$ ipython --no-banner

In [1]: import numpy as np

In [2]: from numpy import linalg as LA

In [3]: np.set_printoptions(precision=1, suppress=True, linewidth=200)

In [4]: X = np.array([[0, 1, -3], [-1, 0, 3], [-2, 1, 3]])

In [5]: X
Out[5]: 
array([[ 0,  1, -3],
       [-1,  0,  3],
       [-2,  1,  3]])

In [6]: np.abs(np.diag(LA.qr(X)[1])) > 1e-9
Out[6]: array([ True,  True, False])

In [7]: np.allclose(X[:-1].T @ LA.lstsq(X[:-1].T, X[-1])[0], X[-1])
Out[7]: True

In [8]: LA.lstsq(X[:-1].T, X[-1])[2]
Out[8]: np.int32(2)

In [9]: Uu, sv, VT = LA.svd(X)

In [10]: vecs = VT[:(sv > 1e-8).sum()]

In [11]: rng = np.random.default_rng(590)

In [12]: x = X[0] + 5 * X[2] + rng.integers(2) * np.eye(3)[1]

In [13]: x
Out[13]: array([-10.,   7.,  12.])

In [14]: LA.matrix_rank(np.vstack([X, x]))
Out[14]: np.int64(3)

In [15]: np.allclose(vecs.T @ vecs @ x, x)
Out[15]: False

In [16]: Uu, sv, VT = LA.svd(X)

In [17]: sv.round(1) + 0
Out[17]: array([5.5, 1.9, 0. ])

In [18]: out = Uu[:, :2] @ np.diag(sv[:2]) @ VT[:2]

In [19]: round(float(np.abs(X - out).max()), 1)
Out[19]: 0.0

In [20]: r = LA.matrix_rank(X)

In [21]: r
Out[21]: np.int64(2)

In [22]: N = LA.svd(X)[2][r:].T

In [23]: np.round(X @ N, 1) + 0
Out[23]: 
array([[0.],
       [0.],
       [0.]])

In [24]: [int(LA.matrix_rank(np.delete(X, i, axis=0))) for i in range(3)]
Out[24]: [2, 2, 2]

In [25]: np.allclose(X @ N, 0)
Out[25]: True

In [26]: mat = np.array([[1, -1, 1, -1, -1, 1, -1, 1],
    ...:     [1, -1, -1, 1, 1, -1, -1, 1],
    ...:     [1, 1, -1, -1, -1, -1, 1, 1],
    ...:     [1, -1, -1, 1, -1, 1, 1, -1],
    ...:     [1, 1, 1, 1, 1, 1, 1, 1]])

In [27]: mat
Out[27]: 
array([[ 1, -1,  1, -1, -1,  1, -1,  1],
       [ 1, -1, -1,  1,  1, -1, -1,  1],
       [ 1,  1, -1, -1, -1, -1,  1,  1],
       [ 1, -1, -1,  1, -1,  1,  1, -1],
       [ 1,  1,  1,  1,  1,  1,  1,  1]])

In [28]: w1 = np.array([[0, -1, 5, -4],
    ...:     [0, -4, -2, -2],
    ...:     [5, 0, 1, -1],
    ...:     [-4, 0, -4, -4],
    ...:     [2, -2, 1, 0],
    ...:     [-2, 4, -4, -4],
    ...:     [4, 0, 5, 1],
    ...:     [-2, -2, -5, -1]])

In [29]: b = np.array([2, 0, -1, 2])

In [30]: H = np.maximum(mat @ w1 + b, 0)

In [31]: H
Out[31]: 
array([[ 1,  7,  0,  0],
       [ 0,  0,  0,  0],
       [ 3,  0,  8,  5],
       [ 0, 11,  6,  0],
       [ 5,  0,  0,  0]])

In [32]: basis = np.array([[3, 2], [-1, 3], [-2, 3], [2, -3]])

In [33]: (H @ basis).round(6).argmax(axis=1)
Out[33]: array([1, 0, 1, 1, 0])

In [34]: H @ basis
Out[34]: 
array([[ -4,  23],
       [  0,   0],
       [  3,  15],
       [-23,  51],
       [ 15,  10]])
